% ipython --no-banner

In [1]: import numpy as np

In [2]: np.set_printoptions(precision=2, suppress=True, linewidth=160, legacy="1.25")

In [3]: K = np.load("a.npy")

In [4]: K
Out[4]: 
array([[ 1.7, -1.3, -0.5, -0.5,  1.5, -1.7, -0.5,  1.5, -0.2, -0.3, -1.4, -0.4,  0.3, -1.2],
       [-1.1, -1. ,  0. ,  0. ,  0.5,  0.7, -0.2, -1.8,  2.1, -0.9,  1.5, -0.1, -0.2,  0.7],
       [ 0.2,  1. , -0.3, -0.7, -0.7,  0.6,  1.4, -2.7,  1.3, -0.8,  0.8,  0. ,  0.2,  1. ],
       [ 0.9, -1. ,  0.2, -0.6, -2.3,  0.1,  0.2, -0.6, -2.4, -0.2,  0.6,  0. ,  1.7, -1.2],
       [ 0.4,  0.9, -0.1,  0.2, -0.3,  0.3,  1.6,  2.4, -1.2,  0.5,  0.8,  0.7,  1.5, -0.8],
       [-0.3,  1.1, -1. ,  0.7, -0.9, -3.1, -1.4,  4.5,  0.5,  0. ,  0.4,  0.4,  1.2, -0.1],
       [ 0.1,  0.3, -0.1, -2.5,  0.4, -1.1, -0.4, -2.4,  1.3, -0.4, -1.6, -0.6, -0.4,  0.5],
       [ 0.5, -1.6,  0.1, -1.5, -2. , -1.4, -1.2,  2.1, -0.6,  0.2, -1.1, -2. ,  0.7,  0.3],
       [ 0.5, -1.3,  1.1, -0.6,  0.6, -1.3, -0.3, -1.8,  0.4,  1.2,  0.9,  0.3, -1.1, -0.1],
       [ 0.3, -1.4,  0.1,  0.8, -0.6,  0.2, -1. , -0.9, -0.9, -0.9, -1.4,  1.8,  1.1, -2.7],
       [ 0.3,  1.3,  0.5, -1.2, -0.9, -1.2,  1.8, -3.3,  0.4,  1.1,  0.2,  0.4, -0.6, -0.8],
       [ 2.3,  0.6,  1.8, -1. , -0.7, -1.2,  0.1,  2.4, -2.5, -1. ,  1. ,  2.6,  0.4,  1. ],
       [-0.3, -0.8,  0.6,  0.1, -1.6,  0.5, -1.7,  3. , -0.1,  0.7,  2.2,  0.1, -1.1,  2.1],
       [ 0.6,  0.3,  0. , -0.8,  0.6, -1.2, -0.1,  0.3,  0.9,  0.7, -0.4,  0.3, -1. , -1. ],
       [-0.7,  0.4, -0.2,  0.5,  0. ,  0.2,  0.7,  0. , -1.6,  0.8, -1. , -0.3,  0.8, -1.8]])

In [5]: other = np.c_[K[:, :7] @ np.array([[4, 0, 5, 1, 5, 1, 5],
   ...:     [2, 4, 3, 3, 2, 1, 1],
   ...:     [1, 3, 2, 5, 4, 0, 1],
   ...:     [0, 3, 4, 3, 4, 3, 0],
   ...:     [5, 1, 2, 5, 3, 4, 0],
   ...:     [3, 3, 5, 0, 0, 4, 0],
   ...:     [2, 5, 1, 5, 4, 5, 5]]), np.array([-8, -7, 2, -3, 9, 7, -9, -8, 9, 6, 2, -8, 2, 9, 2])]

In [6]: other
Out[6]: 
array([[  5.1, -14.3,  -4.4,  -1.2,   4.4,  -4.4,   4.2,  -8. ],
       [ -2.2,  -2.4,  -4.2,  -2.6,  -6.8,   1.7,  -7.5,  -7. ],
       [  3.6,   9.1,   3.6,   3.1,   2.5,   5.7,   8.7,   2. ],
       [ -9. ,  -6.2,  -4.4, -13.4,  -5.2,  -9.7,   4.7,  -3. ],
       [  5.9,  12.5,   7.8,   9.7,   9.7,   9.9,  10.8,   9. ],
       [-16.6, -13.7, -16.1, -11.4,  -8.8, -20.1,  -8.4,   7. ],
       [ -1.2, -11.5, -13.9,  -7. ,  -9.7, -11.9,  -1.3,  -9. ],
       [-17.7, -22.8, -20.3, -24.3, -17.1, -25.2,  -5. ,  -8. ],
       [ -1. ,  -8.5,  -7.2,   1.8,   2.5,  -6.9,   0.8,   9. ],
       [ -5.9,  -7.9,  -0.5,  -9. ,  -3.5,  -5.3,  -4.8,   6. ],
       [ -0.2,   7.6,  -4.4,   7.6,   5.8,  -1.4,  12.3,   2. ],
       [  5.3,   1. ,   5.6,   7.1,  14.2,  -7.2,  14.4,  -8. ],
       [-12.1,  -9.7,  -4.7, -15.9, -11.9, -13.7, -10.2,   2. ],
       [  2.2,  -4.7,  -4.2,   1.6,   1.8,  -4.4,   2.8,   9. ],
       [ -0.2,   6.6,   1. ,   4.5,   1.3,   5.5,   0.2,   2. ]])

In [7]: np.linalg.matrix_rank(other)
Out[7]: 8

In [8]: np.round(np.linalg.norm(other - K @ np.linalg.lstsq(K, other)[0], axis=0), 2) + 0
Out[8]: array([0.  , 0.  , 0.  , 0.  , 0.  , 0.  , 0.  , 4.61])

In [9]: x = np.array([-1, -1, -3, 1, 1, 3, -1, -2])

In [10]: target = other @ x

In [11]: coef, lr = np.zeros(8), 1 / np.linalg.norm(other, 2) ** 2

In [12]: for i in range(3):
    ...:     coef -= lr * other.T @ (other @ coef - target)
    ...:     if i % 1 == 0: print(i, round(np.linalg.norm(other @ coef - target), 2))
    ...: 
0 67.82
1 63.97
2 60.48

In [13]: coef
Out[13]: array([ 0.16, -0.12, -0.19,  0.1 , -0.14,  0.19, -0.2 , -0.39])

In [14]: round(float(np.linalg.cond(other)), 2)
Out[14]: 174.75

In [15]: hat = K @ np.linalg.solve(K.T @ K, K.T)

In [16]: np.round(np.linalg.eigvalsh(hat), 2) + 0
Out[16]: array([0., 1., 1., 1., 1., 1., 1., 1., 1., 1., 1., 1., 1., 1., 1.])

In [17]: O, evecs = np.linalg.qr(K[:, :2])[0], np.linalg.qr(K[:, 2:])[0]

In [18]: sig = np.linalg.svd(O.T @ evecs, compute_uv=False)

In [19]: sig
Out[19]: array([0.99, 0.91])

In [20]: x = np.array([2, 0, -2, 0, 1, 1, -2, -2, 0, -1, -1, 1, 1, 2])

In [21]: target = K @ x

In [22]: coef, lr = np.zeros(14), 1 / np.linalg.norm(K, 2) ** 2

In [23]: for i in range(8):
    ...:     coef -= lr * K.T @ (K @ coef - target)
    ...:     if i % 2 == 0: print(i, round(np.linalg.norm(K @ coef - target), 2))
    ...: 
0 11.05
2 8.36
4 6.53
6 5.25

In [24]: coef
Out[24]: array([ 0.48, -0.44, -0.09, -0.29,  0.65,  0.6 , -0.57, -1.24,  0.41, -1.62, -0.72,  0.34,  0.05,  0.65])

In [25]: m1 = np.load("w.npy")

In [26]: m1
Out[26]: 
array([[7, 0, 5, 3, 2, 5, 6, 8, 2],
       [1, 0, 5, 0, 5, 9, 8, 7, 5],
       [0, 5, 0, 7, 8, 9, 0, 8, 0],
       [8, 6, 1, 2, 3, 5, 9, 1, 2],
       [7, 3, 3, 8, 1, 4, 7, 0, 6],
       [5, 6, 9, 1, 8, 3, 6, 1, 4],
       [0, 0, 4, 9, 6, 0, 3, 8, 0],
       [7, 3, 3, 8, 1, 4, 7, 0, 6]])

In [27]: rank = np.linalg.matrix_rank(m1)

In [28]: rank
Out[28]: 7

In [29]: ns = np.linalg.svd(m1)[2][rank:].T

In [30]: [int(np.linalg.matrix_rank(m1[:, :j + 1])) for j in range(9)]
Out[30]: [1, 2, 3, 4, 5, 6, 7, 7, 7]

In [31]: Uu, sig, vt = np.linalg.svd(m1)

In [32]: sig.round(2) + 0
Out[32]: array([36.55, 16.  , 11.38,  9.17,  8.89,  6.08,  3.71,  0.  ])

In [33]: other = Uu[:, :7] @ np.diag(sig[:7]) @ vt[:7]

In [34]: round(np.linalg.norm(m1 - other) / np.linalg.norm(m1), 2)
Out[34]: 0.0

In [35]: round(float(np.abs(m1 - other).max()), 2)
Out[35]: 0.0

In [36]: np.round(np.linalg.norm(m1 - other, 2), 2), np.round(sig[7], 2)
Out[36]: (0.0, 0.0)

In [37]: np.linalg.matrix_rank(m1, rtol=0.05)
Out[37]: 7

In [38]: x = np.array([2, 2, 0, -1, 3, 1, -2, -3, 2, 0, -3, 3, 1, 0])

In [39]: target = K @ x

In [40]: np.linalg.solve(K, target)
LinAlgError: Last 2 dimensions of the array must be square


In [41]: np.round(np.linalg.lstsq(K, target)[0], 2) + 0
Out[41]: array([ 2.,  2.,  0., -1.,  3.,  1., -2., -3.,  2.,  0., -3.,  3.,  1.,  0.])

In [42]: rng = np.random.default_rng(81985)

In [43]: target = target + 0.1 * rng.normal(size=15)

In [44]: target
Out[44]: array([  3.49,   2.95,   7.33,  -9.88,  -9.99, -13.57,  16.71, -15.29,   3.28,   8.9 ,   7.66,  -3.73, -19.68,   5.46,  -2.44])

In [45]: coef, *_ = np.linalg.lstsq(K, target)

In [46]: [round(float(np.linalg.norm(np.linalg.solve(K.T @ K + lam * np.eye(14), K.T @ target))), 2) for lam in (0, 1, 10, 100)]
Out[46]: [7.22, 6.01, 4.43, 1.82]

In [47]: np.round(np.linalg.norm(target - K @ coef), 2)
Out[47]: 0.09

In [48]: Uu, sig, vt = np.linalg.svd(m1)

In [49]: evecs = vt[:(sig > 1e-8).sum()]

In [50]: x = m1[4] + -1 * m1[7] + rng.integers(2) * np.eye(9)[6]

In [51]: x
Out[51]: array([0., 0., 0., 0., 0., 0., 1., 0., 0.])

In [52]: np.allclose(evecs.T @ evecs @ x, x)
Out[52]: False

In [53]: np.diag(evecs.T @ evecs)
Out[53]: array([0.86, 0.6 , 0.79, 0.96, 0.63, 0.84, 0.97, 0.79, 0.58])

In [54]: evecs.T @ evecs
Out[54]: 
array([[ 0.86,  0.2 ,  0.14,  0.03, -0.23,  0.03,  0.05,  0.05, -0.08],
       [ 0.2 ,  0.6 , -0.09,  0.03,  0.34,  0.11, -0.02, -0.23, -0.12],
       [ 0.14, -0.09,  0.79, -0.08,  0.2 , -0.14, -0.08,  0.08,  0.25],
       [ 0.03,  0.03, -0.08,  0.96,  0.04, -0.08, -0.03,  0.07,  0.13],
       [-0.23,  0.34,  0.2 ,  0.04,  0.63,  0.02,  0.07,  0.11, -0.08],
       [ 0.03,  0.11, -0.14, -0.08,  0.02,  0.84, -0.05,  0.16,  0.26],
       [ 0.05, -0.02, -0.08, -0.03,  0.07, -0.05,  0.97,  0.03,  0.1 ],
       [ 0.05, -0.23,  0.08,  0.07,  0.11,  0.16,  0.03,  0.79, -0.25],
       [-0.08, -0.12,  0.25,  0.13, -0.08,  0.26,  0.1 , -0.25,  0.58]])

In [55]: round(np.linalg.norm(x - evecs.T @ evecs @ x), 2)
Out[55]: 0.17

In [56]: np.linalg.matrix_rank(np.vstack([m1, x]))
Out[56]: 8

In [57]: u, r1 = m1[3], m1[0]

In [58]: u @ r1
Out[58]: 164

In [59]: p = (u @ r1) / (u @ u) * u

In [60]: np.linalg.matrix_rank(np.outer(u, r1))
Out[60]: 1

In [61]: round(float((r1 - p) @ u), 2)
Out[61]: -0.0

In [62]: feats = np.loadtxt("block4.csv", delimiter=",")

In [63]: feats
Out[63]: 
array([[  20.87,  100.36, -100.5 ,    1.12,   99.88,   60.45,   18.19,  -19.56,   81.72],
       [  20.19,  100.15,  -99.75,   -2.17,  101.42,   60.42,   20.52,  -21.05,   79.73],
       [  20.51,  101.83,  -98.67,    0.8 ,  100.02,   60.93,   20.57,  -20.27,   79.31],
       [  18.94,   98.85,  -99.35,   -0.04,  101.08,   59.43,   19.68,  -21.13,   79.9 ],
       [  19.25,  101.16,  -99.32,    1.35,   98.81,   58.77,   20.28,  -20.23,   78.31],
       [  19.81,  100.43, -100.14,   -0.41,  101.3 ,   62.26,   20.52,  -18.33,   80.46],
       [  20.05,  102.2 , -101.46,    1.61,  101.29,   58.41,   21.52,  -18.69,   80.2 ],
       [  19.09,  101.33,  -98.32,   -1.1 ,   98.04,   58.69,   19.73,  -19.35,   80.75],
       [  20.23,   99.11, -100.  ,   -0.63,   99.47,   60.58,   21.43,  -20.2 ,   80.02],
       [  18.32,   98.92, -100.1 ,    0.03,   99.86,   59.81,   20.95,  -20.78,   80.89],
       [  19.75,   99.56,  -99.34,   -0.25,   99.02,   58.38,   21.11,  -21.56,   78.79],
       [  21.13,   97.47, -102.42,    0.62,  100.83,   61.42,   18.8 ,  -20.58,   80.7 ],
       [  20.72,  102.79, -100.78,   -0.9 ,  101.1 ,   59.44,   20.99,  -19.34,   78.76],
       [  21.49,   98.69,  -99.81,   -0.12,   98.98,   59.04,   20.82,  -19.47,   79.65],
       [  20.31,  100.77, -100.33,   -0.72,  100.75,   57.95,   18.78,  -19.91,   79.3 ],
       [  20.23,  101.65, -100.01,    1.46,   99.11,   59.72,   18.22,  -19.72,   79.42],
       [  19.35,   99.94, -101.17,    0.71,  100.63,   60.48,   18.53,  -18.83,   81.11],
       [  20.2 ,   98.76, -100.63,    0.19,   99.31,   60.27,   19.09,  -18.72,   79.93],
       [  19.01,  101.6 ,  -99.55,   -0.88,   99.35,   59.71,   22.1 ,  -18.89,   80.06],
       [  18.92,   99.89, -101.06,    0.66,  100.96,   59.79,   19.6 ,  -19.95,   79.81],
       [  19.34,   98.34,  -99.98,   -0.89,   99.9 ,   61.24,   19.96,  -19.3 ,   78.58],
       [  18.52,  100.2 ,  -99.72,    0.19,   99.19,   60.59,   19.78,  -19.3 ,   81.01],
       [  18.77,  100.61,  -99.57,   -0.47,  100.66,   59.4 ,   19.61,  -20.11,   79.93],
       [  19.7 ,   99.25,  -99.24,    0.96,  100.17,   58.19,   19.33,  -19.75,   81.28],
       [  19.08,   99.83, -101.12,    0.41,   99.56,   58.9 ,   19.54,  -19.77,   80.35],
       [  20.57,  100.45, -100.67,    0.26,  100.65,   59.7 ,   20.97,  -20.61,   79.98],
       [  19.12,  101.78, -100.17,    1.74,  101.77,   60.22,   19.55,  -19.77,   79.36],
       [  18.48,  100.25,  -99.71,    0.99,   98.15,   60.86,   19.3 ,  -20.1 ,   81.53],
       [  19.84,  100.15,  -99.19,    0.09,  100.07,   60.33,   18.43,  -18.92,   78.75],
       [  19.31,   98.08, -100.75,    0.07,   99.54,   60.3 ,   21.08,  -20.03,   80.61],
       [  18.64,   98.22, -101.14,    0.73,   99.13,   58.73,   18.71,  -18.85,   81.06],
       [  20.6 ,  101.53, -100.21,    0.51,   97.82,   60.02,   21.44,  -21.39,   80.93],
       [  18.09,   98.81,  -99.68,   -0.24,   99.26,   61.3 ,   19.83,  -19.63,   80.59],
       [  20.49,  101.26, -100.79,   -0.54,  100.87,   60.44,   20.34,  -17.68,   80.53],
       [  20.66,   99.49, -100.22,   -0.73,   99.21,   61.67,   20.72,  -19.46,   79.06],
       [  20.83,   99.2 ,  -97.96,    0.08,  100.33,   58.92,   20.15,  -20.51,   78.87],
       [  20.98,  101.9 , -101.17,   -0.96,  100.2 ,   62.06,   20.01,  -19.37,   80.08],
       [  19.75,   99.77, -100.56,   -0.84,   99.27,   59.65,   20.1 ,  -20.8 ,   79.6 ],
       [  19.  ,  101.92, -101.  ,   -0.52,   99.97,   60.07,   17.17,  -19.52,   81.26],
       [  20.51,  100.38,  -99.94,   -0.53,  100.53,   59.77,   20.59,  -20.98,   78.71],
       [  19.14,   98.7 ,  -99.22,   -0.35,   99.89,   60.08,   18.78,  -20.71,   78.71],
       [  19.63,   99.95, -101.29,    1.4 ,  101.4 ,   60.97,   17.79,  -19.22,   79.99],
       [  20.2 ,  101.8 , -101.05,    0.32,   98.42,   59.54,   19.29,  -19.95,   81.75]])

In [64]: feats.mean(axis=0)
Out[64]: array([  19.76,  100.17, -100.16,    0.07,   99.93,   59.97,   19.86,  -19.82,   80.03])

In [65]: np.count_nonzero(feats)
Out[65]: 387

In [66]: feats.sum(axis=0)
Out[66]: array([  849.62,  4307.33, -4307.06,     3.01,  4297.17,  2578.9 ,   853.9 ,  -852.29,  3441.34])

In [67]: np.unravel_index(np.abs(feats).argmax(), feats.shape)
Out[67]: (12, 1)

In [68]: np.abs(feats).max()
Out[68]: 102.79

In [69]: np.linalg.rank(feats)
AttributeError: module 'numpy.linalg' has no attribute 'rank'


In [70]: feats[:, 9]
IndexError: index 9 is out of bounds for axis 1 with size 9
